% python3 -q
>>> import numpy as np
>>> import numpy.linalg as la
>>> np.set_printoptions(precision=2, suppress=True, linewidth=120)
>>> mat = np.load("w.npy")
>>> mat
array([[ 0.45, -0.2 ,  0.87],
       [-0.68,  0.56,  0.48],
       [ 0.58,  0.81, -0.12]])
>>> vec = np.array([7, -3, -3])
>>> h1 = np.maximum(mat @ vec, 0)
>>> np.tanh(mat @ vec)
array([ 0.82, -1.  ,  0.96])
>>> mat * (h1 > 1e-9)[:, None]
array([[ 0.45, -0.2 ,  0.87],
       [-0.  ,  0.  ,  0.  ],
       [ 0.58,  0.81, -0.12]])
>>> h1
array([1.15, 0.  , 1.99])
>>> mat.T @ h1
array([1.68, 1.38, 0.77])
>>> J = np.load("a.npy")
>>> J
array([[ 3, -5,  6],
       [ 0, -2,  0],
       [-2,  2, -4],
       [ 0, -2,  0]])
>>> cov = J.T @ J
>>> np.trace(cov), (J ** 2).sum()
(np.int64(102), np.int64(102))
>>> cov
array([[ 13, -19,  26],
       [-19,  37, -38],
       [ 26, -38,  52]])
>>> np.allclose(cov, cov.T)
True
>>> la.matrix_rank(cov)
np.int64(2)
>>> F = np.loadtxt("data.csv", delimiter=",")
>>> F
array([[1., 3., 2., 1.],
       [0., 0., 3., 1.],
       [2., 0., 3., 1.]])
>>> round(float(la.norm(F) ** 2 / la.norm(F, 2) ** 2), 2)
1.28
>>> round(float(la.norm(F[0], 1)), 2), np.round(la.norm(F[0], np.inf), 2)
(7.0, np.float64(3.0))
>>> np.round(la.norm(F, 1), 2), round(float(la.norm(F, np.inf)), 2)
(np.float64(8.0), 7.0)
>>> la.norm(F, axis=0)
array([2.24, 3.  , 4.69, 1.73])
>>> np.round(la.norm(F, 2), 2)
np.float64(5.53)
>>> out = F / la.norm(F, axis=1, keepdims=True)
>>> cov = out @ out.T
>>> (np.abs(cov) > 0.9).astype(int)
array([[1, 0, 0],
       [0, 1, 0],
       [0, 0, 1]])
>>> la.norm(out, axis=1)
array([1., 1., 1.])
>>> cov[1]
array([0.57, 1.  , 0.85])
>>> (cov - 2 * np.eye(3)).round(6).argmax(axis=1)
array([2, 2, 1])
>>> out = F / np.sqrt((F ** 2).mean(axis=1, keepdims=True))
>>> la.matrix_rank(F - F.mean(axis=1, keepdims=True))
np.int64(3)
>>> out[0]
array([0.52, 1.55, 1.03, 0.52])
>>> W1 = np.array([[0, -2, -2], [0, -3, 0], [2, 3, -2], [2, -2, 0]])
>>> coef = np.array([1, 0, 0])
>>> hid = np.maximum(F @ W1 + coef, 0)
>>> (hid > 0).astype(int)
array([[1, 0, 0],
       [1, 1, 0],
       [1, 1, 0]])
>>> (hid > 0).mean(axis=0)
array([1.  , 0.67, 0.  ])
>>> la.matrix_rank(hid)
np.int64(2)
>>> Z = np.array([[-1, -3], [1, -3], [-1, 1]])
>>> hid @ Z
array([[ -7., -21.],
       [ -2., -48.],
       [ -6., -36.]])
>>> F.ravel(order="F")
array([1., 0., 2., 3., 0., 0., 2., 3., 3., 1., 1., 1.])
>>> blk = F.reshape(3, 2, -1)
>>> blk.shape
(3, 2, 2)
>>> blk[:, 0]
array([[1., 3.],
       [0., 0.],
       [2., 0.]])
>>> np.einsum("ihd,ihd->ih", blk, blk)
array([[10.,  5.],
       [ 0., 10.],
       [ 4., 10.]])
>>> np.einsum("ihd,jhd->hij", blk, blk).shape
(2, 3, 3)
>>> np.swapaxes(blk, 1, 2)[2]
array([[2., 3.],
       [0., 1.]])
>>> E = np.load("block19.npy")
>>> E
array([[ 0.  , -0.48,  0.84],
       [-0.35, -0.74, -0.26],
       [-0.35, -0.26, -0.39],
       [ 0.87, -0.4 , -0.26]])
>>> u = np.array([3, 8])
>>> np.polyval(u, E[3])
array([10.61,  6.8 ,  7.21])
>>> np.convolve(E[3], u)
array([ 2.61,  5.76, -3.98, -2.1 ])
>>> Q, _ = la.qr(np.array([[-2.0, -1.2, -1.4], [0.7, -0.8, -0.5], [0.2, 1.1, 0.3]]))
>>> V, _ = la.qr(np.array([[-1.7, 0.7, -0.8], [0.0, 0.0, 0.5], [0.4, 0.2, -0.7]]))
>>> sigma = 3 * 0.7 ** np.arange(3)
>>> M = Q[:, :3] * sigma @ V[:3]
>>> M
array([[ 2.84,  0.24,  0.4 ],
       [-0.76, -1.08,  1.53],
       [-0.02, -1.13, -1.38]])
>>> u = np.array([2, 0])
>>> np.convolve(M[1], u)
array([-1.52, -2.17,  3.06,  0.  ])
>>> np.array([np.convolve(row, u, "same") for row in M])
array([[ 5.68,  0.48,  0.8 ],
       [-1.52, -2.17,  3.06],
       [-0.05, -2.27, -2.76]])
>>> np.cross(M[1, :3], M[2, :3])
array([ 3.23, -1.08,  0.84])
>>> round(np.trace(M), 2)
np.float64(0.37)
>>> round(np.abs(la.eigvals(M)).max(), 2)
np.float64(2.81)
>>> M @ M
array([[ 7.88, -0.03,  0.94],
       [-1.37, -0.74, -4.08],
       [ 0.83,  2.79,  0.16]])
>>> (M - M.T) / 2
array([[ 0.  ,  0.5 ,  0.21],
       [-0.5 ,  0.  ,  1.33],
       [-0.21, -1.33,  0.  ]])
>>> la.matrix_power(M, 3)
array([[22.37,  0.84,  1.78],
       [-3.23,  5.1 ,  3.96],
       [ 0.23, -3.02,  4.38]])
>>> (M + M.T) / 2
array([[ 2.84, -0.26,  0.19],
       [-0.26, -1.08,  0.2 ],
       [ 0.19,  0.2 , -1.38]])
>>> np.sort(np.abs(la.eigvals(M)))
array([1.81, 1.81, 2.81])
>>> np.allclose(M @ M.T, M.T @ M)
False
>>> out = M / la.norm(M, axis=1, keepdims=True)
>>> cov = out @ out.T
>>> la.norm(out, axis=1)
array([1., 1., 1.])
>>> (cov - 2 * np.eye(3)).round(6).argmax(axis=1)
array([2, 2, 0])
>>> cov
array([[ 1.  , -0.31, -0.17],
       [-0.31,  1.  , -0.24],
       [-0.17, -0.24,  1.  ]])
>>> np.argwhere(np.triu(np.abs(cov) > 0.95, 1))
array([], shape=(0, 2), dtype=int64)
>>> round(np.degrees(np.arccos(np.clip(cov[1, 0], -1, 1))), 2)
np.float64(108.04)
>>> th = np.radians(72)
>>> r_ = np.eye(3)
>>> r_[0, 0] = r_[2, 2] = np.cos(th)
>>> r_[0, 2], r_[2, 0] = -np.sin(th), np.sin(th)
>>> r_
array([[ 0.31,  0.  , -0.95],
       [ 0.  ,  1.  ,  0.  ],
       [ 0.95,  0.  ,  0.31]])
>>> out = cov @ r_.T
>>> out
array([[ 0.47, -0.31,  0.9 ],
       [ 0.13,  1.  , -0.37],
       [-1.  , -0.24,  0.15]])
>>> np.allclose(la.norm(cov, axis=1), la.norm(out, axis=1))
True
>>> np.round(la.det(r_), 2), np.round(np.trace(r_), 2)
(np.float64(1.0), np.float64(1.62))
>>> rk = la.matrix_rank(J)
>>> rk
np.int64(2)
>>> ns = la.svd(J)[2][rk:].T
>>> [int(la.matrix_rank(J[:, :j + 1])) for j in range(3)]
[1, 2, 2]
>>> [int(la.matrix_rank(J[:i])) for i in range(1, len(J) + 1)]
[1, 2, 2, 2]
>>> np.allclose(J @ ns, 0)
True
>>> X = np.load("run6.npy")
>>> X
array([[ 1.2 ,  1.67,  4.56],
       [ 0.1 , -1.28, -4.83],
       [-4.06, -0.45, -2.89],
       [ 0.47,  3.57, -3.47],
       [ 1.33, -4.5 ,  1.71],
       [-2.42, -0.78, -4.31],
       [ 4.86,  1.18,  0.16],
       [ 3.15, -3.54,  1.59],
       [-3.66, -2.02, -2.75],
       [-1.64, -3.67, -2.98],
       [ 2.61,  3.81, -1.93],
       [ 1.76,  2.65,  3.86],
       [ 1.35, -2.67, -4.01],
       [-2.77,  3.78,  1.74],
       [ 3.11,  3.08, -2.41],
       [ 0.91, -1.26, -4.75],
       [ 4.7 ,  1.47,  0.84]])
>>> Xs = X - X.mean(axis=0)
>>> U, sigma, vt = la.svd(Xs, full_matrices=False)
>>> np.round(Xs.mean(axis=0), 2) + 0
array([0., 0., 0.])
>>> vec = np.array([0, 1, 1])
>>> rhs = X @ vec
>>> np.round(la.lstsq(X, rhs)[0], 2) + 0
array([0., 1., 1.])
>>> np.round(la.pinv(X) @ X, 2) + 0
array([[1., 0., 0.],
       [0., 1., 0.],
       [0., 0., 1.]])
>>> rng = np.random.default_rng(915)
>>> rhs = rhs + 0.3 * rng.normal(size=17)
>>> rhs
array([ 5.88, -6.19, -3.31,  0.47, -2.08, -4.89,  1.38, -2.01, -4.41, -6.26,  1.84,  6.82, -6.61,  5.55,  0.44, -6.44,
        2.22])
>>> coef, *_ = la.lstsq(X, rhs)
>>> [round(float(la.norm(la.solve(X.T @ X + lam * np.eye(3), X.T @ rhs))), 2) for lam in (0, 1, 10, 100)]
[1.4, 1.39, 1.32, 0.88]
>>> coef
array([-0.02,  0.97,  1.  ])
>>> z = X[:, 0] > np.median(X[:, 0])
>>> u = X[z].mean(axis=0) - X[~z].mean(axis=0)
>>> np.round((((X - X.mean(axis=0)) @ u > 0) == z).mean(), 2)
np.float64(0.88)
>>> Xs = X - X.mean(axis=0)
>>> V = la.svd(Xs)[2][:1]
>>> out = Xs - Xs @ V.T @ V
>>> out.std(axis=0)
array([1.93, 2.22, 1.65])
>>> np.diag(V.T @ V)
array([0.28, 0.21, 0.51])
>>> m1 = np.array([[-0.3, -1.5, -1.0], [-0.8, 0.5, -1.3], [0.3, -0.4, 0.1]])
>>> vals, V = la.eig(m1)
>>> np.round(m1 @ V[:, 0] - vals[0] * V[:, 0], 2) + 0
array([0., 0., 0.])
>>> np.sort(la.eigvals(m1.T))
array([-0.89, -0.32,  1.51])
>>> vals
array([ 1.51, -0.89, -0.32])
>>> hat = np.triu(np.array([[-3, -1, 3], [3, -1, 0], [3, 3, 1]]), 1) + np.eye(3)
>>> out = hat @ m1 @ la.inv(hat)
>>> round(float(np.trace(out)), 2), round(np.trace(m1), 2)
(0.3, np.float64(0.3))
>>> np.poly(out)
array([ 1.  , -0.3 , -1.55, -0.44])
>>> la.matrix_rank(out)
np.int64(3)
